% ipython --no-banner

In [1]: import numpy as np

In [2]: np.set_printoptions(suppress=True, linewidth=160)

In [3]: tidy = lambda a: np.round(a, 2) + 0

In [4]: X = np.array([[-1, 0, 0, 0, 1],
   ...:     [0, 1, 0, 0, 0],
   ...:     [0, -2, 0, 0, 0],
   ...:     [0, 0, 0, -2, 0],
   ...:     [1, 0, 0, 0, 1]])

In [5]: # null space of dimension 1

In [6]: tidy(X @ np.linalg.pinv(X) @ X)
Out[6]: 
array([[-1.,  0.,  0.,  0.,  1.],
       [ 0.,  1.,  0.,  0.,  0.],
       [ 0., -2.,  0.,  0.,  0.],
       [ 0.,  0.,  0., -2.,  0.],
       [ 1.,  0.,  0.,  0.,  1.]])

In [7]: np.abs(np.diag(np.linalg.qr(X)[1])) > 1e-9
Out[7]: array([ True,  True, False,  True,  True])

In [8]: tidy(np.trace(np.linalg.pinv(X) @ X))
Out[8]: np.float64(4.0)

In [9]: np.linalg.inv(X)
LinAlgError: Singular matrix


In [10]: hat = np.triu(np.array([[4, 3, -8, 2, 3],
    ...:     [6, 3, 0, 6, -2],
    ...:     [-8, 0, -5, 1, 5],
    ...:     [-6, -9, -7, 8, -7],
    ...:     [8, -2, -1, -6, -3]]), 1) + np.eye(5)

In [11]: Y = hat @ X @ np.linalg.inv(hat)

In [12]: Y
Out[12]: 
array([[   2.,   13.,   16., -102., -770.],
       [  -2.,    7.,  -16.,  -34., -140.],
       [   5.,  -17.,   40.,   50.,  106.],
       [  -7.,   21.,  -56.,  -58.,  -70.],
       [   1.,   -3.,    8.,    8.,    8.]])

In [13]: np.linalg.matrix_rank(Y)
Out[13]: np.int64(4)

In [14]: np.trace(Y), np.trace(X)
Out[14]: (np.float64(-1.0), np.int64(-1))

In [15]: tidy(np.poly(Y))
Out[15]: array([ 1.,  1., -4., -2.,  4.,  0.])

In [16]: u = np.array([-1, -1, 2, 1, 2, -1, 1, 0, -2, -1, -2, 2])

In [17]: W0 = u[np.abs(np.subtract.outer(np.arange(12), np.arange(12)))]

In [18]: W0
Out[18]: 
array([[-1, -1,  2,  1,  2, -1,  1,  0, -2, -1, -2,  2],
       [-1, -1, -1,  2,  1,  2, -1,  1,  0, -2, -1, -2],
       [ 2, -1, -1, -1,  2,  1,  2, -1,  1,  0, -2, -1],
       [ 1,  2, -1, -1, -1,  2,  1,  2, -1,  1,  0, -2],
       [ 2,  1,  2, -1, -1, -1,  2,  1,  2, -1,  1,  0],
       [-1,  2,  1,  2, -1, -1, -1,  2,  1,  2, -1,  1],
       [ 1, -1,  2,  1,  2, -1, -1, -1,  2,  1,  2, -1],
       [ 0,  1, -1,  2,  1,  2, -1, -1, -1,  2,  1,  2],
       [-2,  0,  1, -1,  2,  1,  2, -1, -1, -1,  2,  1],
       [-1, -2,  0,  1, -1,  2,  1,  2, -1, -1, -1,  2],
       [-2, -1, -2,  0,  1, -1,  2,  1,  2, -1, -1, -1],
       [ 2, -2, -1, -2,  0,  1, -1,  2,  1,  2, -1, -1]])

In [19]: vec = np.array([-2, 2, -2, -2, 0, 1, 1, -2, 2, 0, -1, -1])

In [20]: W0 @ (2 * vec)
Out[20]: array([-20,   0,  16,  10,  -4,  -8, -14,  -4,   8, -16,  22,  -4])

In [21]: np.linalg.norm(W0 @ vec) <= np.linalg.norm(W0, 2) * np.linalg.norm(vec) + 1e-9
Out[21]: np.True_

In [22]: np.sign((W0 @ vec).round(6))
Out[22]: array([-1,  0,  1,  1, -1, -1, -1, -1,  1, -1,  1, -1])

In [23]: (W0 * vec).sum(axis=1)
Out[23]: array([-10,   0,   8,   5,  -2,  -4,  -7,  -2,   4,  -8,  11,  -2])

In [24]: W0 @ vec
Out[24]: array([-10,   0,   8,   5,  -2,  -4,  -7,  -2,   4,  -8,  11,  -2])

In [25]: tidy(np.linalg.eigvalsh(W0).min())
Out[25]: np.float64(-7.6)

In [26]: np.linalg.cholesky(W0)
LinAlgError: Matrix is not positive definite


In [27]: np.all(np.linalg.eigvalsh(W0) > 0)
Out[27]: np.False_

In [28]: Q, vecs = np.linalg.qr(W0[:, :8])[0], np.linalg.qr(W0[:, 8:])[0]

In [29]: sigma = np.linalg.svd(Q.T @ vecs, compute_uv=False)

In [30]: tidy(sigma)
Out[30]: array([0.95, 0.91, 0.54, 0.36])

In [31]: (sigma > 0.9).sum()
Out[31]: np.int64(2)

In [32]: tidy(np.degrees(np.arccos(sigma.clip(0, 1))))
Out[32]: array([17.42, 24.4 , 57.23, 69.06])

In [33]: vec = np.array([-1, -6, 0, -9, -9, -3, 9, 8, -6, 8, 5, 6])

In [34]: target = W0 @ vec

In [35]: target
Out[35]: array([ -2, -60, -20,  26,  24,   1, -36, -17,  14,  37,  -3,  31])

In [36]: tidy(np.linalg.solve(W0.T, W0[11]))
Out[36]: array([0., 0., 0., 0., 0., 0., 0., 0., 0., 0., 0., 1.])

In [37]: tidy(np.linalg.solve(W0, 2 * target))
Out[37]: array([ -2., -12.,   0., -18., -18.,  -6.,  18.,  16., -12.,  16.,  10.,  12.])

In [38]: C2 = W0.T @ W0

In [39]: np.diag(C2)
Out[39]: array([26, 23, 23, 23, 23, 24, 24, 23, 23, 23, 23, 26])

In [40]: tidy(np.linalg.eigvalsh(C2)[::-1])
Out[40]: array([57.7 , 49.82, 45.41, 32.44, 28.92, 21.83, 14.31, 13.48, 11.14,  7.32,  1.  ,  0.64])

In [41]: np.linalg.matrix_rank(C2)
Out[41]: np.int64(12)

In [42]: np.trace(C2), (W0 ** 2).sum()
Out[42]: (np.int64(284), np.int64(284))

In [43]: mat = np.load("out11.npy")

In [44]: mat
Out[44]: 
array([[-18.51,  15.24,  -8.71,  -8.51,  -0.9 ,  -1.08,  -6.3 ],
       [-17.86,  19.17,  -9.46,  -5.68,  -1.89,  -1.64,  -6.76],
       [-16.17,  16.07,  -8.94,  -4.64,  -2.85,  -2.82,  -5.95],
       [ 17.16, -11.71,   7.  , -14.78,  -5.25, -21.76, -14.64],
       [-16.25,  17.01, -10.82,  -4.82,  -2.43,  -2.42,  -4.51],
       [-14.87,  15.4 ,  -6.65,  -6.76,   1.32,  -0.32,  -6.06],
       [ 17.96, -11.54,   6.84, -16.23,  -5.97, -21.32, -13.9 ],
       [ 18.68, -12.07,   8.8 , -13.83,  -6.27, -24.14, -15.01],
       [-16.38,  16.33,  -6.05,  -6.89,  -1.05,  -3.73,  -5.96],
       [-15.92,  14.76,  -7.84,  -5.26,   0.8 ,  -0.31,  -5.67],
       [ 17.95, -12.47,   9.38, -15.92,  -5.89, -21.76, -12.66],
       [-17.05,  15.29,  -8.23,  -6.68,  -1.32,  -2.58,  -7.82],
       [ 18.51, -12.14,   8.8 , -16.81,  -7.19, -21.58, -13.96],
       [-18.09,  16.82,  -7.63,  -4.73,  -1.34,  -3.16,  -6.63],
       [-18.  ,  16.2 ,  -9.19,  -7.18,  -1.44,  -3.69,  -5.54],
       [-19.37,  15.61,  -7.76,  -5.14,  -0.82,  -0.11,  -6.77],
       [ 18.38, -11.68,   7.64, -15.35,  -6.97, -20.24, -14.61],
       [-18.48,  16.21,  -8.85,  -6.06,  -0.89,  -4.1 ,  -7.38],
       [ 19.14, -11.15,   8.53, -14.73,  -5.78, -23.53, -15.67],
       [-15.92,  17.62,  -8.81,  -5.99,  -1.06,  -2.78,  -5.2 ],
       [-16.62,  16.27,  -7.45,  -5.31,  -2.41,  -2.44,  -5.86],
       [-18.21,  19.76,  -8.46,  -7.  ,  -0.46,  -1.82,  -7.07],
       [-18.88,  16.69,  -7.32,  -7.63,  -1.36,  -1.94,  -4.8 ],
       [ 18.79, -11.77,   8.16, -15.66,  -4.81, -20.19, -14.44],
       [ 18.96, -10.24,   6.46, -14.85,  -5.44, -22.21, -15.72],
       [-16.99,  15.55,  -9.64,  -4.95,  -1.82,  -2.24,  -5.34],
       [-18.44,  16.8 ,  -5.82,  -6.01,  -0.56,  -1.47,  -2.96],
       [-17.66,  15.56,  -8.81,  -5.31,  -1.47,  -3.46,  -7.69],
       [ 18.83, -12.27,   6.72, -13.73,  -6.98, -21.39, -16.  ],
       [-16.02,  15.5 ,  -8.02,  -5.  ,  -0.51,  -1.92,  -5.61],
       [ 17.43, -12.76,   6.17, -15.37,  -4.19, -21.22, -12.4 ],
       [ 18.59, -12.89,   7.16, -15.23,  -7.67, -21.7 , -13.07],
       [-17.77,  15.46,  -7.11,  -4.95,  -2.76,  -1.69,  -5.24],
       [-15.78,  16.74,  -8.19,  -6.63,  -1.34,  -0.36,  -8.03],
       [ 18.84, -11.04,   8.58, -13.8 ,  -5.34, -24.41, -13.82],
       [ 17.67, -11.65,   8.39, -15.75,  -4.37, -20.77, -14.65],
       [-17.06,  14.87,  -7.8 ,  -6.6 ,  -1.14,  -2.89,  -6.66]])

In [45]: hat = mat @ np.linalg.solve(mat.T @ mat, mat.T)

In [46]: np.allclose(hat @ hat, hat)
Out[46]: True

In [47]: tidy(hat @ mat[:, 4])
Out[47]: 
array([-0.9 , -1.89, -2.85, -5.25, -2.43,  1.32, -5.97, -6.27, -1.05,  0.8 , -5.89, -1.32, -7.19, -1.34, -1.44, -0.82, -6.97, -0.89, -5.78, -1.06, -2.41,
       -0.46, -1.36, -4.81, -5.44, -1.82, -0.56, -1.47, -6.98, -0.51, -4.19, -7.67, -2.76, -1.34, -5.34, -4.37, -1.14])

In [48]: vec = np.array([5, 2, 5, 4, -5, 2, 1])

In [49]: target = mat @ vec

In [50]: tidy(np.linalg.solve(mat.T @ mat, mat.T @ target))
Out[50]: array([ 5.,  2.,  5.,  4., -5.,  2.,  1.])

In [51]: tidy(np.linalg.pinv(mat) @ mat)
Out[51]: 
array([[1., 0., 0., 0., 0., 0., 0.],
       [0., 1., 0., 0., 0., 0., 0.],
       [0., 0., 1., 0., 0., 0., 0.],
       [0., 0., 0., 1., 0., 0., 0.],
       [0., 0., 0., 0., 1., 0., 0.],
       [0., 0., 0., 0., 0., 1., 0.],
       [0., 0., 0., 0., 0., 0., 1.]])

In [52]: tidy(np.linalg.lstsq(mat, target)[0])
Out[52]: array([ 5.,  2.,  5.,  4., -5.,  2.,  1.])

In [53]: rng = np.random.default_rng(5739)

In [54]: target = target + 0.02 * rng.normal(size=37)

In [55]: tidy(target)
Out[55]: 
array([-143.63, -121.58, -109.3 ,    6.33, -117.75, -117.13,    9.29,   26.01, -115.19, -120.61,   21.3 , -128.9 ,   23.86, -120.14, -138.01, -127.86,   25.12,
       -139.61,   23.24, -117.83, -107.79, -130.26, -130.02,   17.78,   14.28, -122.58, -114.81, -129.78,   24.42, -116.1 ,   -2.91,   23.9 , -108.11, -114.93,
         23.86,    9.64, -127.68])

In [56]: b, *_ = np.linalg.lstsq(mat, target)

In [57]: b.round()
Out[57]: array([ 5.,  2.,  5.,  4., -5.,  2.,  1.])

In [58]: tidy(mat.T @ (target - mat @ b))
Out[58]: array([0., 0., 0., 0., 0., 0., 0.])

In [59]: cen = mat - mat.mean(axis=0)

In [60]: vecs = np.linalg.svd(cen)[2][:2]

In [61]: Y = cen - cen @ vecs.T @ vecs

In [62]: tidy(Y.std(axis=0))
Out[62]: array([0.72, 0.76, 0.84, 0.86, 0.83, 0.74, 1.  ])

In [63]: tidy((cen @ vecs.T).std(axis=0))
Out[63]: array([26.02,  1.39])

In [64]: lab = mat[:, 1] > np.median(mat[:, 1])

In [65]: u = mat[lab].mean(axis=0) - mat[~lab].mean(axis=0)

In [66]: ((mat - mat.mean(axis=0)) @ u > 0).astype(int)
Out[66]: array([1, 1, 1, 0, 1, 1, 0, 0, 1, 1, 0, 1, 0, 1, 1, 1, 0, 1, 0, 1, 1, 1, 1, 0, 0, 1, 1, 1, 0, 1, 0, 0, 1, 1, 0, 0, 1])

In [67]: tidy((((mat - mat.mean(axis=0)) @ u > 0) == lab).mean())
Out[67]: np.float64(0.86)

In [68]: np.argsort(-np.linalg.norm(mat, axis=0).round(6), kind="stable")[:3]
Out[68]: array([0, 1, 5])

In [69]: np.linalg.matrix_rank(mat, rtol=0.1)
Out[69]: np.int64(2)

In [70]: F = np.load("dump.npy")

In [71]: F
Out[71]: 
array([[ 1,  2,  3,  1,  2,  4,  1,  5,  3,  1,  3],
       [ 1,  1,  1,  1,  2,  0,  2,  1,  2,  1,  2],
       [ 5,  4,  5,  5,  5,  3,  5,  6,  9,  5,  6],
       [ 1,  0,  0,  1,  0,  1,  0,  2,  2,  2,  0],
       [ 0,  1,  0,  1,  0,  1,  0,  2,  0,  0,  1],
       [ 2,  1,  2,  2,  2,  0,  2,  0,  4,  1,  1],
       [ 2,  2,  3,  6,  4,  5,  4,  4,  5,  2,  2],
       [ 1,  1,  2,  1,  0,  0,  0,  2,  1,  0,  1],
       [ 2,  0,  4,  2,  3,  2,  2,  2,  2,  2,  1],
       [ 4,  2,  5,  7,  3,  3,  3,  6,  4,  4,  4],
       [ 2,  0,  5,  2,  4,  4,  2,  4,  4,  2,  1],
       [ 0,  0,  0,  0,  0,  0,  0,  0,  0,  0,  0],
       [ 6,  3,  9,  7,  8,  6,  7,  8, 10,  7,  7],
       [ 2,  2,  2,  2,  2,  1,  2,  1,  3,  1,  3]])

In [72]: theta = np.radians(120)

In [73]: r_ = np.eye(11)

In [74]: r_[9, 9] = r_[1, 1] = np.cos(theta)

In [75]: r_[9, 1], r_[1, 9] = -np.sin(theta), np.sin(theta)

In [76]: tidy(r_)
Out[76]: 
array([[ 1.  ,  0.  ,  0.  ,  0.  ,  0.  ,  0.  ,  0.  ,  0.  ,  0.  ,  0.  ,  0.  ],
       [ 0.  , -0.5 ,  0.  ,  0.  ,  0.  ,  0.  ,  0.  ,  0.  ,  0.  ,  0.87,  0.  ],
       [ 0.  ,  0.  ,  1.  ,  0.  ,  0.  ,  0.  ,  0.  ,  0.  ,  0.  ,  0.  ,  0.  ],
       [ 0.  ,  0.  ,  0.  ,  1.  ,  0.  ,  0.  ,  0.  ,  0.  ,  0.  ,  0.  ,  0.  ],
       [ 0.  ,  0.  ,  0.  ,  0.  ,  1.  ,  0.  ,  0.  ,  0.  ,  0.  ,  0.  ,  0.  ],
       [ 0.  ,  0.  ,  0.  ,  0.  ,  0.  ,  1.  ,  0.  ,  0.  ,  0.  ,  0.  ,  0.  ],
       [ 0.  ,  0.  ,  0.  ,  0.  ,  0.  ,  0.  ,  1.  ,  0.  ,  0.  ,  0.  ,  0.  ],
       [ 0.  ,  0.  ,  0.  ,  0.  ,  0.  ,  0.  ,  0.  ,  1.  ,  0.  ,  0.  ,  0.  ],
       [ 0.  ,  0.  ,  0.  ,  0.  ,  0.  ,  0.  ,  0.  ,  0.  ,  1.  ,  0.  ,  0.  ],
       [ 0.  , -0.87,  0.  ,  0.  ,  0.  ,  0.  ,  0.  ,  0.  ,  0.  , -0.5 ,  0.  ],
       [ 0.  ,  0.  ,  0.  ,  0.  ,  0.  ,  0.  ,  0.  ,  0.  ,  0.  ,  0.  ,  1.  ]])

In [77]: Y = F @ r_.T

In [78]: np.allclose(np.linalg.norm(F, axis=1), np.linalg.norm(Y, axis=1))
Out[78]: True

In [79]: tidy(np.linalg.det(r_)), np.trace(r_)
Out[79]: (np.float64(1.0), np.float64(8.0))

In [80]: np.allclose(F @ F.T, Y @ Y.T)
Out[80]: True

In [81]: tidy(np.sort(np.linalg.eigvals(r_).real))
Out[81]: array([-0.5, -0.5,  1. ,  1. ,  1. ,  1. ,  1. ,  1. ,  1. ,  1. ,  1. ])

In [82]: (np.linalg.matrix_power((r_ != 0) + (r_.T != 0) + np.eye(11), 11) > 0).astype(int)
Out[82]: 
array([[1, 0, 0, 0, 0, 0, 0, 0, 0, 0, 0],
       [0, 1, 0, 0, 0, 0, 0, 0, 0, 1, 0],
       [0, 0, 1, 0, 0, 0, 0, 0, 0, 0, 0],
       [0, 0, 0, 1, 0, 0, 0, 0, 0, 0, 0],
       [0, 0, 0, 0, 1, 0, 0, 0, 0, 0, 0],
       [0, 0, 0, 0, 0, 1, 0, 0, 0, 0, 0],
       [0, 0, 0, 0, 0, 0, 1, 0, 0, 0, 0],
       [0, 0, 0, 0, 0, 0, 0, 1, 0, 0, 0],
       [0, 0, 0, 0, 0, 0, 0, 0, 1, 0, 0],
       [0, 1, 0, 0, 0, 0, 0, 0, 0, 1, 0],
       [0, 0, 0, 0, 0, 0, 0, 0, 0, 0, 1]])

In [83]: tidy(r_ @ r_)
Out[83]: 
array([[ 1.  ,  0.  ,  0.  ,  0.  ,  0.  ,  0.  ,  0.  ,  0.  ,  0.  ,  0.  ,  0.  ],
       [ 0.  , -0.5 ,  0.  ,  0.  ,  0.  ,  0.  ,  0.  ,  0.  ,  0.  , -0.87,  0.  ],
       [ 0.  ,  0.  ,  1.  ,  0.  ,  0.  ,  0.  ,  0.  ,  0.  ,  0.  ,  0.  ,  0.  ],
       [ 0.  ,  0.  ,  0.  ,  1.  ,  0.  ,  0.  ,  0.  ,  0.  ,  0.  ,  0.  ,  0.  ],
       [ 0.  ,  0.  ,  0.  ,  0.  ,  1.  ,  0.  ,  0.  ,  0.  ,  0.  ,  0.  ,  0.  ],
       [ 0.  ,  0.  ,  0.  ,  0.  ,  0.  ,  1.  ,  0.  ,  0.  ,  0.  ,  0.  ,  0.  ],
       [ 0.  ,  0.  ,  0.  ,  0.  ,  0.  ,  0.  ,  1.  ,  0.  ,  0.  ,  0.  ,  0.  ],
       [ 0.  ,  0.  ,  0.  ,  0.  ,  0.  ,  0.  ,  0.  ,  1.  ,  0.  ,  0.  ,  0.  ],
       [ 0.  ,  0.  ,  0.  ,  0.  ,  0.  ,  0.  ,  0.  ,  0.  ,  1.  ,  0.  ,  0.  ],
       [ 0.  ,  0.87,  0.  ,  0.  ,  0.  ,  0.  ,  0.  ,  0.  ,  0.  , -0.5 ,  0.  ],
       [ 0.  ,  0.  ,  0.  ,  0.  ,  0.  ,  0.  ,  0.  ,  0.  ,  0.  ,  0.  ,  1.  ]])

In [84]: (r_ != 0).astype(int)
Out[84]: 
array([[1, 0, 0, 0, 0, 0, 0, 0, 0, 0, 0],
       [0, 1, 0, 0, 0, 0, 0, 0, 0, 1, 0],
       [0, 0, 1, 0, 0, 0, 0, 0, 0, 0, 0],
       [0, 0, 0, 1, 0, 0, 0, 0, 0, 0, 0],
       [0, 0, 0, 0, 1, 0, 0, 0, 0, 0, 0],
       [0, 0, 0, 0, 0, 1, 0, 0, 0, 0, 0],
       [0, 0, 0, 0, 0, 0, 1, 0, 0, 0, 0],
       [0, 0, 0, 0, 0, 0, 0, 1, 0, 0, 0],
       [0, 0, 0, 0, 0, 0, 0, 0, 1, 0, 0],
       [0, 1, 0, 0, 0, 0, 0, 0, 0, 1, 0],
       [0, 0, 0, 0, 0, 0, 0, 0, 0, 0, 1]])

In [85]: np.flatnonzero(np.linalg.matrix_power((r_ != 0) + (r_.T != 0) + np.eye(11), 11)[1])
Out[85]: array([1, 9])
